>>> import numpy as np
>>> import numpy.linalg as la
>>> np.set_printoptions(suppress=True, linewidth=100)
>>> rnd = lambda a: np.round(a, 1) + 0
>>> W0 = np.maximum(np.array([[2], [-2], [3], [1], [-1], [2], [-3], [0], [-3], [2], [2], [2]]) @ np.array([[3, 3, -1, -1, 1]]) + np.array([-2, 1, -3, 3, -5]), 0)
>>> W0
array([[ 4,  7,  0,  1,  0],
       [ 0,  0,  0,  5,  0],
       [ 7, 10,  0,  0,  0],
       [ 1,  4,  0,  2,  0],
       [ 0,  0,  0,  4,  0],
       [ 4,  7,  0,  1,  0],
       [ 0,  0,  0,  6,  0],
       [ 0,  1,  0,  3,  0],
       [ 0,  0,  0,  6,  0],
       [ 4,  7,  0,  1,  0],
       [ 4,  7,  0,  1,  0],
       [ 4,  7,  0,  1,  0]])
>>> B = W0[0, 0] * W0[1:] - np.outer(W0[1:, 0], W0[0])
>>> B
array([[ 0,  0,  0, 20,  0],
       [ 0, -9,  0, -7,  0],
       [ 0,  9,  0,  7,  0],
       [ 0,  0,  0, 16,  0],
       [ 0,  0,  0,  0,  0],
       [ 0,  0,  0, 24,  0],
       [ 0,  4,  0, 12,  0],
       [ 0,  0,  0, 24,  0],
       [ 0,  0,  0,  0,  0],
       [ 0,  0,  0,  0,  0],
       [ 0,  0,  0,  0,  0]])
>>> rnd(W0[:, 0] / W0[0, 0])
array([1. , 0. , 1.8, 0.2, 0. , 1. , 0. , 0. , 0. , 1. , 1. , 1. ])
>>> np.flatnonzero(~B.round(6).any(axis=1))
array([ 4,  8,  9, 10])
>>> r = la.matrix_rank(W0)
>>> r
np.int64(3)
>>> N = la.svd(W0)[2][r:].T
>>> np.allclose(W0 @ N, 0)
True
>>> N.shape
(5, 2)
>>> N @ N.T
array([[0., 0., 0., 0., 0.],
       [0., 0., 0., 0., 0.],
       [0., 0., 1., 0., 0.],
       [0., 0., 0., 0., 0.],
       [0., 0., 0., 0., 1.]])
>>> B = W0 / la.norm(W0, axis=1)
Traceback (most recent call last):
  File "<python-input-16>", line 1, in <module>
    B = W0 / la.norm(W0, axis=1)
        ~~~^~~~~~~~~~~~~~~~~~~~~
ValueError: operands could not be broadcast together with shapes (12,5) (12,) 
>>> B = W0 / la.norm(W0, axis=1, keepdims=True)
>>> gram = B @ B.T
>>> (np.abs(gram) > 0.9).astype(int)
array([[1, 0, 1, 1, 0, 1, 0, 0, 0, 1, 1, 1],
       [0, 1, 0, 0, 1, 0, 1, 1, 1, 0, 0, 0],
       [1, 0, 1, 0, 0, 1, 0, 0, 0, 1, 1, 1],
       [1, 0, 0, 1, 0, 1, 0, 0, 0, 1, 1, 1],
       [0, 1, 0, 0, 1, 0, 1, 1, 1, 0, 0, 0],
       [1, 0, 1, 1, 0, 1, 0, 0, 0, 1, 1, 1],
       [0, 1, 0, 0, 1, 0, 1, 1, 1, 0, 0, 0],
       [0, 1, 0, 0, 1, 0, 1, 1, 1, 0, 0, 0],
       [0, 1, 0, 0, 1, 0, 1, 1, 1, 0, 0, 0],
       [1, 0, 1, 1, 0, 1, 0, 0, 0, 1, 1, 1],
       [1, 0, 1, 1, 0, 1, 0, 0, 0, 1, 1, 1],
       [1, 0, 1, 1, 0, 1, 0, 0, 0, 1, 1, 1]])
